>>> import numpy as np
>>> np.set_printoptions(precision=2, suppress=True, linewidth=100, sign=" ")
>>> def rd(a):
...     return np.round(a, 2) + 0
... 
>>> W0 = np.loadtxt("dump.csv", delimiter=",")
>>> W0
array([[-2.,  1.,  1.,  1.,  1.,  1.,  1.,  1.,  1.,  1.],
       [ 1., -2.,  1.,  1.,  1.,  1.,  1.,  1.,  1.,  1.],
       [ 1.,  1., -2.,  1.,  1.,  1.,  1.,  1.,  1.,  1.],
       [ 1.,  1.,  1., -2.,  1.,  1.,  1.,  1.,  1.,  1.],
       [ 1.,  1.,  1.,  1., -2.,  1.,  1.,  1.,  1.,  1.],
       [ 1.,  1.,  1.,  1.,  1., -2.,  1.,  1.,  1.,  1.],
       [ 1.,  1.,  1.,  1.,  1.,  1., -2.,  1.,  1.,  1.],
       [ 1.,  1.,  1.,  1.,  1.,  1.,  1., -2.,  1.,  1.],
       [ 1.,  1.,  1.,  1.,  1.,  1.,  1.,  1., -2.,  1.],
       [ 1.,  1.,  1.,  1.,  1.,  1.,  1.,  1.,  1., -2.]])
>>> np.allclose(W0, W0.T)
True
>>> rd(np.abs(np.linalg.eigvals(W0)).max())
np.float64(7.0)
>>> rd(np.linalg.det(W0))
np.float64(-137781.0)
>>> W0.inv()
Traceback (most recent call last):
  File "<python-input-8>", line 1, in <module>
    W0.inv()
    ^^^^^^
AttributeError: 'numpy.ndarray' object has no attribute 'inv'
>>> m1 = np.loadtxt("a.csv", delimiter=",")
>>> rd(m1)
array([[ -8.33,  -0.94, -10.43,  -0.8 ],
       [ -4.82,  -0.13,  -6.05,  -0.99],
       [ -4.59,  -0.09,  -5.76,  -0.99],
       [ -3.4 ,   0.08,  -4.22,  -0.99],
       [ -3.13,   0.1 ,  -3.88,  -0.98],
       [ -2.12,   0.15,  -2.56,  -0.88],
       [ -1.9 ,   0.14,  -2.27,  -0.85],
       [ -1.46,   0.12,  -1.7 ,  -0.74],
       [ -1.28,   0.11,  -1.47,  -0.68],
       [ -1.21,   0.1 ,  -1.38,  -0.65],
       [ -1.01,   0.08,  -1.13,  -0.58],
       [ -0.72,   0.05,  -0.79,  -0.44],
       [ -0.06,   0.  ,  -0.07,  -0.04],
       [  0.15,   0.  ,   0.15,   0.1 ],
       [  0.32,   0.01,   0.31,   0.21],
       [  0.9 ,   0.09,   0.83,   0.6 ],
       [  0.92,   0.09,   0.85,   0.61],
       [  0.95,   0.1 ,   0.87,   0.63],
       [  4.52,   1.34,   3.79,   2.43],
       [  6.17,   2.08,   5.14,   3.06],
       [ 15.68,   6.72,  13.1 ,   5.79],
       [ 18.9 ,   8.35,  15.86,   6.53],
       [ 19.01,   8.41,  15.95,   6.56],
       [ 23.59,  10.76,  19.91,   7.52],
       [ 24.05,  10.99,  20.3 ,   7.62]])
>>> rk = np.linalg.matrix_rank(m1)
>>> rk
np.int64(3)
>>> null = np.linalg.svd(m1)[2][rk:].T
>>> rd(null[:, 0] / null[np.abs(null[:, 0]).round(6).argmax(), 0])
array([ 1.  , -0.57, -0.71, -0.43])
>>> np.allclose(m1 @ null, 0)
True
>>> rd(null @ null.T)
array([[ 0.49, -0.28, -0.35, -0.21],
       [-0.28,  0.16,  0.2 ,  0.12],
       [-0.35,  0.2 ,  0.25,  0.15],
       [-0.21,  0.12,  0.15,  0.09]])
>>> print(np.linalg.matrix_rank(m1.T @ m1), np.linalg.matrix_rank(m1 @ m1.T))
3 3
>>> print([int(np.linalg.matrix_rank(m1[:i])) for i in range(1, len(m1) + 1)])
[1, 2, 3, 3, 3, 3, 3, 3, 3, 3, 3, 3, 3, 3, 3, 3, 3, 3, 3, 3, 3, 3, 3, 3, 3]
